% python3 -q
>>> import numpy as np
>>> from numpy import linalg as LA
>>> np.set_printoptions(precision=1, suppress=True, linewidth=120)
>>> rng = np.random.default_rng(7596)
>>> feats = rng.normal(size=(28, 4)) + 5 * np.array([3, 3, -1, 0])
>>> print(feats.round(1) + 0)
[[14.2 15.2 -3.2 -0.8]
 [16.1 14.4 -5.1  1.9]
 [15.  15.1 -6.  -0.6]
 [15.7 14.1 -4.4 -0.5]
 [15.8 17.  -5.7  0.1]
 [16.8 15.1 -6.8  0.3]
 [14.7 15.7 -4.  -1.5]
 [16.7 14.3 -5.4 -0.1]
 [13.7 15.7 -4.5 -2.2]
 [17.1 14.3 -4.1  0.3]
 [15.8 14.5 -7.  -0.7]
 [13.5 17.2 -6.8 -1.5]
 [15.3 15.3 -4.8 -0.4]
 [15.3 15.5 -5.1  0.2]
 [16.1 16.5 -5.1 -0.4]
 [14.1 15.3 -6.   0.5]
 [15.6 14.9 -5.5  2.3]
 [16.  14.7 -4.7 -0.9]
 [15.6 15.3 -5.4  0.4]
 [14.  14.8 -4.7  1.3]
 [14.4 14.1 -5.6  0.3]
 [15.8 14.6 -6.1  0.7]
 [14.8 15.4 -4.7  0.2]
 [16.2 16.4 -5.1 -0.2]
 [13.6 15.1 -6.2 -0.1]
 [16.7 17.9 -5.2  0.9]
 [15.  15.9 -5.9  0. ]
 [13.9 14.1 -4.2  0.1]]
>>> M2 = np.c_[feats[:, :1] @ np.array([[3]]), np.array([8, 4, 9, 5, 2, 5, 6, 3, 6, 1, 4, 7, 4, 8, 6, 1, 5, 5, 6, 5, 0, 4, 9, 9, 5, 6, 7, 7])]
>>> print(M2)
[[42.7  8. ]
 [48.3  4. ]
 [45.1  9. ]
 [47.   5. ]
 [47.5  2. ]
 [50.4  5. ]
 [44.   6. ]
 [50.2  3. ]
 [41.1  6. ]
 [51.2  1. ]
 [47.4  4. ]
 [40.6  7. ]
 [46.   4. ]
 [45.9  8. ]
 [48.4  6. ]
 [42.2  1. ]
 [46.9  5. ]
 [48.   5. ]
 [46.9  6. ]
 [42.1  5. ]
 [43.1  0. ]
 [47.5  4. ]
 [44.5  9. ]
 [48.6  9. ]
 [40.9  5. ]
 [50.1  6. ]
 [44.9  7. ]
 [41.8  7. ]]
>>> print(LA.norm(LA.qr(feats)[0].T @ M2, axis=0) ** 2 / ((M2 ** 2).sum(axis=0) + 1e-12))
[1.  0.9]
>>> print(np.round(LA.lstsq(feats, M2[:, 0])[0], 1) + 0)
[3. 0. 0. 0.]
>>> print(LA.matrix_rank(np.c_[feats, M2]))
5
>>> print(np.round(LA.norm(M2 - feats @ LA.lstsq(feats, M2)[0], axis=0), 1) + 0)
[ 0.  11.1]
>>> E = np.load("data.npy")
>>> print(E)
[[ 0.8  0.3 -0.1 -0.4 -0.3]
 [ 0.3  0.5  0.1  0.6  0.5]
 [-0.1  0.1  1.  -0.1 -0.1]
 [-0.4  0.6 -0.1  0.1 -0.6]
 [-0.3  0.5 -0.1 -0.6  0.5]]
>>> # equal to its transpose
>>> blk = np.stack([E, 5 * E, E[::-1]])
>>> print(np.einsum("bij,cij->bc", blk, blk))
[[  5.  25.   1.]
 [ 25. 125.   5.]
 [  1.   5.   5.]]
>>> idx = rng.permutation(5)
>>> M2 = E[:, idx] * rng.choice([-1, 1], 5)
>>> print(M2)
[[ 0.3  0.3  0.8  0.1  0.4]
 [-0.5  0.5  0.3 -0.1 -0.6]
 [ 0.1  0.1 -0.1 -1.   0.1]
 [ 0.6  0.6 -0.4  0.1 -0.1]
 [-0.5  0.5 -0.3  0.1  0.6]]
>>> left, _, Vh = LA.svd(E.T @ M2)
>>> print(idx)
[4 1 0 2 3]
>>> vec = np.array([2, 1, 3, 0, 8])
>>> print(np.round(E @ np.ones(5), 1) + 0)
[ 0.4  2.   0.8 -0.4  0. ]
>>> print((E @ vec).argmax())
1
>>> print((E * vec).sum(axis=1))
[-0.4  5.   2.2 -5.7  4. ]
>>> print(E @ (2 * vec))
[ -0.8  10.1   4.4 -11.3   7.9]
>>> print(E * vec)
[[ 1.7  0.3 -0.2 -0.  -2.2]
 [ 0.6  0.5  0.3  0.   3.7]
 [-0.1  0.1  2.9 -0.  -0.7]
 [-0.8  0.6 -0.4  0.  -5.1]
 [-0.6  0.5 -0.3 -0.   4.3]]
>>> print(np.sign((E @ vec).round(6)))
[-1.  1.  1. -1.  1.]
>>> print(E @ np.eye(5)[3])
[-0.4  0.6 -0.1  0.1 -0.6]
>>> ev, V = LA.eigh(E)
>>> print(np.unique(ev.round(6) + 0, return_counts=True)[1])
[1 4]
>>> print((ev > 1e-8).sum(), (ev < -1e-8).sum())
4 1
>>> print(np.round(V.T @ E @ V, 1) + 0)
[[-1.  0.  0.  0.  0.]
 [ 0.  1.  0.  0.  0.]
 [ 0.  0.  1.  0.  0.]
 [ 0.  0.  0.  1.  0.]
 [ 0.  0.  0.  0.  1.]]
>>> print(np.round(ev.sum(), 1), np.trace(E))
3.0 3.0
>>> vec = np.array([7, 4, 6, 6, 7])
>>> rhs = E @ vec
>>> coef, lr = np.zeros(5), 1 / LA.norm(E, 2) ** 2
>>> for i in range(150):
...     coef -= lr * E.T @ (E @ coef - rhs)
...     if i % 50 == 0: print(i, round(LA.norm(E @ coef - rhs), 1))
... 
0 0.0
50 0.0
100 0.0
>>> print(coef)
[7. 4. 6. 6. 7.]
>>> print(np.round(LA.cond(E), 1))
1.0
>>> cent = np.sign(np.array([[2, -1, 2, 2], [0, -3, -3, -1], [-2, 3, 2, 1], [0, 3, 2, -3]]))
>>> M2 = (np.tril(cent, -1) + np.eye(4)) @ (np.triu(cent, 1) + np.eye(4))
>>> ev = np.array([-3, 2, 0, -3])
>>> arr = np.rint(M2 * ev @ LA.inv(M2)) + 0
>>> print(arr)
[[-2. -3.  1. -3.]
 [-1.  0. -1.  3.]
 [ 4.  3.  1.  3.]
 [ 5.  0.  5. -3.]]
>>> theta = np.radians(15)
>>> Rm = np.eye(4)
>>> Rm[2, 2] = Rm[1, 1] = np.cos(theta)
>>> Rm[2, 1], Rm[1, 2] = -np.sin(theta), np.sin(theta)
>>> print(Rm)
[[ 1.   0.   0.   0. ]
 [ 0.   1.   0.3  0. ]
 [ 0.  -0.3  1.   0. ]
 [ 0.   0.   0.   1. ]]
>>> M2 = arr @ Rm.T
>>> print(np.allclose(arr @ arr.T, M2 @ M2.T))
True
